$ python3 -q
>>> import numpy as np
>>> np.set_printoptions(suppress=True, linewidth=160)
>>> def rnd(a):
...     return np.round(a, 2) + 0
... 
>>> M = np.load("x.npy")
>>> print(M)
[[0 0 0 0 0 0 0 0 0 0]
 [0 0 0 1 1 0 1 0 0 0]
 [0 0 0 1 0 0 1 0 0 0]
 [0 1 1 0 1 0 1 0 0 0]
 [0 1 0 1 0 0 1 0 0 0]
 [0 0 0 0 0 0 0 0 0 1]
 [0 1 1 1 1 0 0 0 0 0]
 [0 0 0 0 0 0 0 0 1 1]
 [0 0 0 0 0 0 0 1 0 1]
 [0 0 0 0 0 1 0 1 1 0]]
>>> G = M.T @ M
>>> print(np.allclose(G, G.T))
True
>>> F = np.loadtxt("mat.csv", delimiter=",")
>>> print(F)
[[ 3. -1.  0.  0.  0.  0.]
 [-1. -3. -1.  0.  0.  0.]
 [ 0. -1.  3. -1.  0.  0.]
 [ 0.  0. -1.  2. -1.  0.]
 [ 0.  0.  0. -1. -1. -1.]
 [ 0.  0.  0.  0. -1.  2.]]
>>> # symmetric
>>> T = np.stack([F, -3 * F, F[::-1]])
>>> print(T.sum(axis=0))
[[-6.  2.  0.  0. -1.  2.]
 [ 2.  6.  2. -1. -1. -1.]
 [ 0.  2. -7.  4. -1.  0.]
 [ 0. -1.  5. -5.  2.  0.]
 [-1. -3. -1.  2.  2.  2.]
 [ 3. -1.  0.  0.  2. -4.]]
>>> print(rnd(np.linalg.det(T)))
[   234. 170586.   -234.]
>>> print(T.shape)
(3, 6, 6)
>>> print(rnd(np.linalg.norm(T, axis=(1, 2))))
[ 6.78 20.35  6.78]
>>> print((T @ F.T).shape)
(3, 6, 6)
>>> ev, V = np.linalg.eigh(F)
>>> vec = np.array([5, 5, 1, -1, 0, -2])
>>> print(vec @ F @ vec)
-45.0
>>> print(np.abs(F).sum(axis=1).max(), rnd(np.abs(ev).max()))
5.0 3.81
>>> print(rnd(np.linalg.eigvalsh(F).min()))
-3.32
>>> ev, V = np.linalg.eigh(F)
>>> print((ev > 1e-8).sum(), (ev < -1e-8).sum())
4 2
>>> print(rnd(V @ np.diag(ev) @ V.T))
[[ 3. -1.  0.  0.  0.  0.]
 [-1. -3. -1.  0.  0.  0.]
 [ 0. -1.  3. -1.  0.  0.]
 [ 0.  0. -1.  2. -1.  0.]
 [ 0.  0.  0. -1. -1. -1.]
 [ 0.  0.  0.  0. -1.  2.]]
>>> print(rnd(V.T @ F @ V))
[[-3.32  0.    0.    0.    0.    0.  ]
 [ 0.   -1.58  0.    0.    0.    0.  ]
 [ 0.    0.    1.58  0.    0.    0.  ]
 [ 0.    0.    0.    2.36  0.    0.  ]
 [ 0.    0.    0.    0.    3.14  0.  ]
 [ 0.    0.    0.    0.    0.    3.81]]
>>> print(np.abs(V[:, -1]).round(6).argmax())
2
>>> print(rnd(np.linalg.svd(F, compute_uv=False)))
[3.81 3.32 3.14 2.36 1.58 1.58]
>>> print(rnd(np.linalg.eigvalsh(F + 2 * np.eye(6))))
[-1.32  0.42  3.58  4.36  5.14  5.81]
>>> print(rnd(V.T @ V))
[[1. 0. 0. 0. 0. 0.]
 [0. 1. 0. 0. 0. 0.]
 [0. 0. 1. 0. 0. 0.]
 [0. 0. 0. 1. 0. 0.]
 [0. 0. 0. 0. 1. 0.]
 [0. 0. 0. 0. 0. 1.]]
>>> print(rnd(np.abs(V[:, -1])))
[0.18 0.15 0.81 0.52 0.12 0.07]
>>> m1 = np.loadtxt("dump.csv", delimiter=",")
>>> print(m1)
[[ 0.3   4.22 -3.31 -0.61  4.78 -2.11  1.81  2.97 -3.31]
 [ 0.2   2.79 -2.22 -0.38  3.19 -1.39  1.19  2.   -2.22]
 [ 0.11  1.4  -1.11 -0.18  1.59 -0.69  0.64  1.02 -1.1 ]
 [ 0.9   2.24 -3.12 -4.39  3.61 -2.73  4.18  3.99 -1.71]
 [ 0.29  4.21 -3.27 -0.56  4.81 -2.09  1.81  3.03 -3.25]
 [ 1.16  1.17 -2.99 -6.29  3.   -3.01  5.41  4.49 -0.9 ]
 [ 0.29  4.19 -3.27 -0.58  4.8  -2.13  1.81  2.98 -3.32]
 [ 1.03 -1.62 -0.82 -5.92 -0.2  -1.58  4.2   2.51  1.28]
 [ 0.28  4.16 -3.33 -0.59  4.79 -2.08  1.82  3.01 -3.31]
 [ 0.93 -3.01  0.3  -5.69 -1.8  -0.91  3.62  1.52  2.4 ]
 [ 1.2   1.19 -2.99 -6.28  3.   -2.98  5.42  4.49 -0.88]
 [ 0.11  1.39 -1.1  -0.19  1.57 -0.72  0.63  0.99 -1.12]
 [ 0.8   0.78 -2.03 -4.23  2.   -2.    3.56  2.99 -0.6 ]]
>>> U, sigma, Vt = np.linalg.svd(m1)
>>> print(np.argmax(sigma[:-1] / (sigma[1:] + 1e-6)) + 1)
2
>>> Y = U[:, :2] @ np.diag(sigma[:2]) @ Vt[:2]
>>> print(rnd(np.linalg.norm(m1 - Y, 2)), rnd(sigma[2]))
0.11 0.11
>>> print(rnd(np.linalg.norm(m1 - Y) / np.linalg.norm(m1)))
0.01
>>> print(np.linalg.matrix_rank(m1, rtol=0.05))
2
>>> print(np.linalg.matrix_rank(Y))
2
>>> vec = np.array([0, 2, 0, 0, -1, 1, -2, 2, -2])
>>> print(m1 @ np.eye(9)[3])
[-0.61 -0.38 -0.18 -4.39 -0.56 -6.29 -0.58 -5.92 -0.59 -5.69 -6.28 -0.19 -4.23]
>>> print(rnd(m1 @ (2 * vec)))
[ 20.98  14.12   6.96   2.36  20.92  -7.42  20.86 -21.12  20.9  -28.26  -7.4    6.9   -4.76]
>>> print(np.linalg.norm(m1 @ vec) <= np.linalg.norm(m1, 2) * np.linalg.norm(vec) + 1e-9)
True
>>> print(rnd(m1 @ np.ones(9)))
[ 4.74  3.16  1.68  2.97  4.98  2.04  4.77 -1.12  4.75 -2.64  2.17  1.56  1.27]
>>> def softmax(z):
...     e = np.exp(z - z.max(axis=-1, keepdims=True))
...     return e / e.sum(axis=-1, keepdims=True)
... 
>>> print(rnd(softmax(m1[6] + 5)))
[0.01 0.31 0.   0.   0.56 0.   0.03 0.09 0.  ]
>>> S = m1 @ m1.T / np.sqrt(9)
>>> print(rnd(softmax(S)[6] @ m1))
[ 0.3   4.15 -3.29 -0.66  4.77 -2.12  1.86  3.02 -3.26]
>>> print(softmax(S).round(6).argmax(axis=1))
[0 0 0 5 0 5 0 5 0 9 5 0 5]
>>> U, sigma, Vt = np.linalg.svd(m1, full_matrices=False)
>>> print(rnd(np.sqrt((sigma ** 2).sum())), rnd(np.linalg.norm(m1)))
29.83 29.83
>>> print(np.abs(U[:, 0]).round(6).argmax())
5
>>> print((sigma > 1e-8).sum())
9
>>> print(U.shape, sigma.shape, Vt.shape)
(13, 9) (9,) (9, 9)
>>> print(np.allclose(U * sigma @ Vt, m1))
True
>>> print(rnd(sigma))
[25.9  14.8   0.11  0.09  0.08  0.06  0.04  0.03  0.01]
>>> print(rnd(U.T @ m1 @ Vt.T))
[[25.9   0.    0.    0.    0.    0.    0.    0.    0.  ]
 [ 0.   14.8   0.    0.    0.    0.    0.    0.    0.  ]
 [ 0.    0.    0.11  0.    0.    0.    0.    0.    0.  ]
 [ 0.    0.    0.    0.09  0.    0.    0.    0.    0.  ]
 [ 0.    0.    0.    0.    0.08  0.    0.    0.    0.  ]
 [ 0.    0.    0.    0.    0.    0.06  0.    0.    0.  ]
 [ 0.    0.    0.    0.    0.    0.    0.04  0.    0.  ]
 [ 0.    0.    0.    0.    0.    0.    0.    0.03  0.  ]
 [ 0.    0.    0.    0.    0.    0.    0.    0.    0.01]]
>>> q, _ = np.linalg.qr(np.array([[2.2, 1.2, -0.5, 1.4, 1.0, 0.2, 1.1, 1.4, -0.3],
...     [-0.6, 0.7, 1.0, -1.4, -0.6, -0.9, 0.4, 1.9, -0.6],
...     [0.8, 0.6, 0.7, -0.1, -0.3, -0.9, -1.7, 1.6, 0.2],
...     [-0.4, -1.4, -0.2, -1.4, 1.8, -0.6, 0.4, 0.1, -0.1],
...     [1.3, -1.9, -1.4, -1.5, 0.2, 1.6, -1.9, 1.0, 0.5],
...     [1.3, -0.1, 0.2, 1.8, -2.3, 0.1, 1.7, -1.5, 2.4],
...     [0.8, -0.1, 1.4, -0.8, 0.3, 1.0, -0.2, -0.2, 0.8],
...     [-1.6, 1.1, 2.4, -0.1, -0.3, 0.2, 0.4, -0.2, 2.0],
...     [-0.1, 2.1, 0.3, -0.7, 0.7, -0.5, -2.7, -1.8, 0.9]]))
>>> A = 2 * q
>>> print(rnd(A))
[[-1.24 -0.79  0.16  0.09  0.91  0.05 -0.73  0.49 -0.44]
 [ 0.34 -0.35 -0.36 -0.86 -0.87 -0.64 -1.26  0.37 -0.02]
 [-0.45 -0.38 -0.57 -0.31 -0.18 -1.05  1.24  0.76 -0.04]
 [ 0.23  0.79 -0.21 -0.49  1.03 -0.98 -0.17 -0.7  -0.71]
 [-0.73  0.96  0.05 -0.91 -0.52  0.81  0.2   0.33 -0.79]
 [-0.73 -0.02 -0.57  0.94 -0.91 -0.33 -0.14 -0.95 -0.63]
 [-0.45  0.01 -1.36 -0.52  0.36  0.52 -0.07 -0.53  1.  ]
 [ 0.9  -0.51 -1.01  0.24  0.27  0.67  0.11  0.38 -1.08]
 [ 0.06 -1.14  0.53 -0.93 -0.13  0.22  0.49 -1.06 -0.34]]
>>> Y = np.linalg.inv(A)
>>> print(rnd(np.linalg.det(A) * np.linalg.det(Y)))
1.0
>>> print((np.abs(Y) > 1e-9).astype(int))
[[1 1 1 1 1 1 1 1 1]
 [1 1 1 1 1 1 1 1 1]
 [1 1 1 1 1 1 1 1 1]
 [1 1 1 1 1 1 1 1 1]
 [1 1 1 1 1 1 1 1 1]
 [1 1 1 1 1 1 1 1 1]
 [1 1 1 1 1 1 1 1 1]
 [1 1 1 1 1 1 1 1 1]
 [1 1 1 1 1 1 1 1 1]]
>>> print(rnd(np.linalg.cond(A)))
1.0
>>> print(rnd(np.linalg.slogdet(A)[0]))
1.0
>>> print(np.allclose(Y, A.T))
False
>>> rng = np.random.default_rng(65053)
>>> idx = rng.permutation(9)
>>> print(idx)
[7 4 6 3 1 2 0 8 5]
>>> Y = A[idx][:, idx]
>>> print(rnd(Y))
[[ 0.38  0.27  0.11  0.24 -0.51 -1.01  0.9  -1.08  0.67]
 [ 0.33 -0.52  0.2  -0.91  0.96  0.05 -0.73 -0.79  0.81]
 [-0.53  0.36 -0.07 -0.52  0.01 -1.36 -0.45  1.    0.52]
 [-0.7   1.03 -0.17 -0.49  0.79 -0.21  0.23 -0.71 -0.98]
 [ 0.37 -0.87 -1.26 -0.86 -0.35 -0.36  0.34 -0.02 -0.64]
 [ 0.76 -0.18  1.24 -0.31 -0.38 -0.57 -0.45 -0.04 -1.05]
 [ 0.49  0.91 -0.73  0.09 -0.79  0.16 -1.24 -0.44  0.05]
 [-1.06 -0.13  0.49 -0.93 -1.14  0.53  0.06 -0.34  0.22]
 [-0.95 -0.91 -0.14  0.94 -0.02 -0.57 -0.73 -0.63 -0.33]]
>>> print(rnd(np.diag(Y)))
[ 0.38 -0.52 -0.07 -0.49 -0.35 -0.57 -1.24 -0.34 -0.33]
>>> print(rnd(np.linalg.det(Y)), rnd(np.linalg.det(A[idx])))
512.0 512.0
>>> Y = A + rng.integers(-2, 3, (9, 1)) @ rng.integers(-2, 3, (1, 9))
>>> print(rnd(Y))
[[ 0.76  1.21  1.16 -0.91  2.91  2.05 -2.73  1.49  0.56]
 [ 2.34  1.65  0.64 -1.86  1.13  1.36 -3.26  1.37  0.98]
 [-0.45 -0.38 -0.57 -0.31 -0.18 -1.05  1.24  0.76 -0.04]
 [ 4.23  4.79  1.79 -2.49  5.03  3.02 -4.17  1.3   1.29]
 [-4.73 -3.04 -1.95  1.09 -4.52 -3.19  4.2  -1.67 -2.79]
 [-2.73 -2.02 -1.57  1.94 -2.91 -2.33  1.86 -1.95 -1.63]
 [ 3.55  4.01  0.64 -2.52  4.36  4.52 -4.07  1.47  3.  ]
 [ 0.9  -0.51 -1.01  0.24  0.27  0.67  0.11  0.38 -1.08]
 [-3.94 -5.14 -1.47  1.07 -4.13 -3.78  4.49 -3.06 -2.34]]
>>> print(rnd(np.linalg.svd(Y - A, compute_uv=False)))
[21.35  0.    0.    0.    0.    0.    0.    0.    0.  ]
>>> r0 = np.array([-2, -1, 1, 3, 2, -1, 3, 3, -3])
>>> Y = A + np.outer(r0, np.eye(9)[5])
>>> print(rnd(Y))
[[-1.24 -0.79  0.16  0.09  0.91 -1.95 -0.73  0.49 -0.44]
 [ 0.34 -0.35 -0.36 -0.86 -0.87 -1.64 -1.26  0.37 -0.02]
 [-0.45 -0.38 -0.57 -0.31 -0.18 -0.05  1.24  0.76 -0.04]
 [ 0.23  0.79 -0.21 -0.49  1.03  2.02 -0.17 -0.7  -0.71]
 [-0.73  0.96  0.05 -0.91 -0.52  2.81  0.2   0.33 -0.79]
 [-0.73 -0.02 -0.57  0.94 -0.91 -1.33 -0.14 -0.95 -0.63]
 [-0.45  0.01 -1.36 -0.52  0.36  3.52 -0.07 -0.53  1.  ]
 [ 0.9  -0.51 -1.01  0.24  0.27  3.67  0.11  0.38 -1.08]
 [ 0.06 -1.14  0.53 -0.93 -0.13 -2.78  0.49 -1.06 -0.34]]
>>> print(rnd(np.linalg.det(Y) / np.linalg.det(A)), rnd(1 + np.linalg.solve(A, r0)[5]))
1.35 1.35
>>> print(rnd(A @ A.T))
[[4. 0. 0. 0. 0. 0. 0. 0. 0.]
 [0. 4. 0. 0. 0. 0. 0. 0. 0.]
 [0. 0. 4. 0. 0. 0. 0. 0. 0.]
 [0. 0. 0. 4. 0. 0. 0. 0. 0.]
 [0. 0. 0. 0. 4. 0. 0. 0. 0.]
 [0. 0. 0. 0. 0. 4. 0. 0. 0.]
 [0. 0. 0. 0. 0. 0. 4. 0. 0.]
 [0. 0. 0. 0. 0. 0. 0. 4. 0.]
 [0. 0. 0. 0. 0. 0. 0. 0. 4.]]
>>> print(rnd(np.linalg.svd(A, compute_uv=False)))
[2. 2. 2. 2. 2. 2. 2. 2. 2.]
>>> print(rnd(np.linalg.norm(A, axis=0)))
[2. 2. 2. 2. 2. 2. 2. 2. 2.]
>>> print(rnd(A.T @ A))
[[4. 0. 0. 0. 0. 0. 0. 0. 0.]
 [0. 4. 0. 0. 0. 0. 0. 0. 0.]
 [0. 0. 4. 0. 0. 0. 0. 0. 0.]
 [0. 0. 0. 4. 0. 0. 0. 0. 0.]
 [0. 0. 0. 0. 4. 0. 0. 0. 0.]
 [0. 0. 0. 0. 0. 4. 0. 0. 0.]
 [0. 0. 0. 0. 0. 0. 4. 0. 0.]
 [0. 0. 0. 0. 0. 0. 0. 4. 0.]
 [0. 0. 0. 0. 0. 0. 0. 0. 4.]]
>>> E = np.load("case6.npy")
>>> print(E)
[[4 1 0 0 4 5 4 0]
 [5 2 0 0 0 2 0 0]
 [0 0 5 5 0 0 0 0]
 [0 0 0 2 0 0 0 5]
 [3 5 0 0 5 1 3 0]
 [3 3 0 0 0 0 2 0]
 [0 2 0 0 0 1 5 0]
 [0 0 3 0 0 0 0 3]]
>>> r0 = np.array([1, 0, 1])
>>> print(np.array([np.convolve(row, r0, "same") for row in E]))
[[1 4 1 4 5 8 5 4]
 [2 5 2 0 2 0 2 0]
 [0 5 5 5 5 0 0 0]
 [0 0 2 0 2 0 5 0]
 [5 3 5 5 1 8 1 3]
 [3 3 3 0 0 2 0 2]
 [2 0 2 0 1 5 1 5]
 [0 3 0 3 0 0 3 0]]
>>> print(np.convolve(E[4], r0))
[3 5 3 5 5 1 8 1 3 0]
>>> r0 = np.array([0, 2, 2, 0, 1, 2, 1, 2])
>>> Y = E + np.outer(r0, np.eye(8)[1])
>>> print(Y)
[[4. 1. 0. 0. 4. 5. 4. 0.]
 [5. 4. 0. 0. 0. 2. 0. 0.]
 [0. 2. 5. 5. 0. 0. 0. 0.]
 [0. 0. 0. 2. 0. 0. 0. 5.]
 [3. 6. 0. 0. 5. 1. 3. 0.]
 [3. 5. 0. 0. 0. 0. 2. 0.]
 [0. 3. 0. 0. 0. 1. 5. 0.]
 [0. 2. 3. 0. 0. 0. 0. 3.]]
>>> print(np.linalg.matrix_rank(Y - E))
1
>>> r0, r1 = Y[7], Y[1]
>>> print(r0 @ r0)
22.0
>>> pr = (r0 @ r1) / (r0 @ r0) * r0
>>> print(np.linalg.matrix_rank(np.outer(r0, r1)))
1
>>> print(np.outer(r0, r1))
[[ 0.  0.  0.  0.  0.  0.  0.  0.]
 [10.  8.  0.  0.  0.  4.  0.  0.]
 [15. 12.  0.  0.  0.  6.  0.  0.]
 [ 0.  0.  0.  0.  0.  0.  0.  0.]
 [ 0.  0.  0.  0.  0.  0.  0.  0.]
 [ 0.  0.  0.  0.  0.  0.  0.  0.]
 [ 0.  0.  0.  0.  0.  0.  0.  0.]
 [15. 12.  0.  0.  0.  6.  0.  0.]]
>>> print(rnd(r1 - pr))
[ 5.    3.27 -1.09  0.    0.    2.    0.   -1.09]
